$ python -q
>>> import numpy as np
>>> np.set_printoptions(precision=3, suppress=True, linewidth=160, sign=" ")
>>> def rd(a):
...     return np.round(a, 3) + 0
... 
>>> K = np.load("mat.npy")
>>> K
array([[-1.,  1.,  0.,  0.,  0.,  0.,  0.,  0.,  0.],
       [ 0., -1.,  1.,  0.,  0.,  0.,  0.,  0.,  0.],
       [ 0.,  0., -1.,  1.,  0.,  0.,  0.,  0.,  0.],
       [ 0.,  0.,  0., -1.,  1.,  0.,  0.,  0.,  0.],
       [ 0.,  0.,  0.,  0., -1.,  1.,  0.,  0.,  0.],
       [ 0.,  0.,  0.,  0.,  0., -1.,  1.,  0.,  0.],
       [ 0.,  0.,  0.,  0.,  0.,  0., -1.,  1.,  0.],
       [ 0.,  0.,  0.,  0.,  0.,  0.,  0., -1.,  1.],
       [ 0.,  0.,  0.,  0.,  0.,  0.,  0.,  0., -1.]])
>>> rd(np.linalg.norm(K, axis=1))
array([ 1.414,  1.414,  1.414,  1.414,  1.414,  1.414,  1.414,  1.414,  1.   ])
>>> rd(np.linalg.norm(K, 1)), rd(np.linalg.norm(K, np.inf))
(np.float64(2.0), np.float64(2.0))
>>> rd(np.linalg.norm(K, "nuc"))
np.float64(11.11)
>>> rd(np.linalg.norm(K, axis=0))
array([ 1.   ,  1.414,  1.414,  1.414,  1.414,  1.414,  1.414,  1.414,  1.414])
>>> np.linalg.norm(K, axis=1).argmax()
np.int64(0)
>>> f, r1 = K[6], K[3]
>>> f @ f
np.float64(2.0)
>>> f @ r1
np.float64(0.0)
>>> pr = (f @ r1) / (f @ f) * f
>>> r1 - pr
array([ 0.,  0.,  0., -1.,  1.,  0.,  0.,  0.,  0.])
>>> rd(np.linalg.norm(f + r1) ** 2 + np.linalg.norm(f - r1) ** 2)
np.float64(8.0)
>>> (r1 - pr) @ f
np.float64(0.0)
>>> W0 = np.load("out5.npy")
>>> W0
array([[ 21,  18,   3,  -6,  -3,  45,  12, -24,  42,  -6, -27,  12],
       [ -7,  -6,  -1,   2,   1, -15,  -4,   8, -14,   2,   9,  -4],
       [ 21,  18,   3,  -6,  -3,  45,  12, -24,  42,  -6, -27,  12],
       [ -4,   6,   2, -25,  22,   3,  20, -19,  10,  17, -12,  -4],
       [-16,   2,   2, -39,  38, -15,  28, -21,  -2,  31,  -8, -12],
       [-20, -14,  -2,  -3,  10, -39,  -4,  15, -34,  11,  20, -12],
       [ -9, -14,  -3,  20, -13, -27, -20,  26, -30,  -8,  23,  -4],
       [ -9, -14,  -3,  20, -13, -27, -20,  26, -30,  -8,  23,  -4]])
>>> rng = np.random.default_rng(472942)
>>> z = rng.permutation(9)
>>> B = K[:, z] * rng.choice([-1, 1], 9)
>>> B
array([[-0.,  1.,  0., -0., -0.,  0., -0.,  1., -0.],
       [-0., -0.,  0., -0., -0.,  0., -0., -1., -1.],
       [-0., -0.,  0., -0., -0.,  1., -0.,  0.,  1.],
       [-0., -0.,  1., -0., -0., -1., -0.,  0., -0.],
       [-0., -0., -1., -0., -1.,  0., -0.,  0., -0.],
       [-0., -0.,  0., -0.,  1.,  0., -1.,  0., -0.],
       [-0., -0.,  0., -1., -0.,  0.,  1.,  0., -0.],
       [-1., -0.,  0.,  1., -0.,  0., -0.,  0., -0.],
       [ 1., -0.,  0., -0., -0.,  0., -0.,  0., -0.]])
>>> left, _, Vh = np.linalg.svd(K.T @ B)
>>> z
array([ 8,  0,  4,  7,  5,  3,  6,  1,  2])
>>> rd(np.linalg.lstsq(K, B)[0])
array([[ 0., -1.,  0.,  0.,  0.,  0.,  0.,  0.,  0.],
       [ 0.,  0.,  0.,  0.,  0.,  0.,  0.,  1.,  0.],
       [ 0.,  0.,  0.,  0.,  0.,  0.,  0.,  0., -1.],
       [ 0.,  0.,  0.,  0.,  0.,  1.,  0.,  0.,  0.],
       [ 0.,  0.,  1.,  0.,  0.,  0.,  0.,  0.,  0.],
       [ 0.,  0.,  0.,  0., -1.,  0.,  0.,  0.,  0.],
       [ 0.,  0.,  0.,  0.,  0.,  0., -1.,  0.,  0.],
       [ 0.,  0.,  0., -1.,  0.,  0.,  0.,  0.,  0.],
       [-1.,  0.,  0.,  0.,  0.,  0.,  0.,  0.,  0.]])
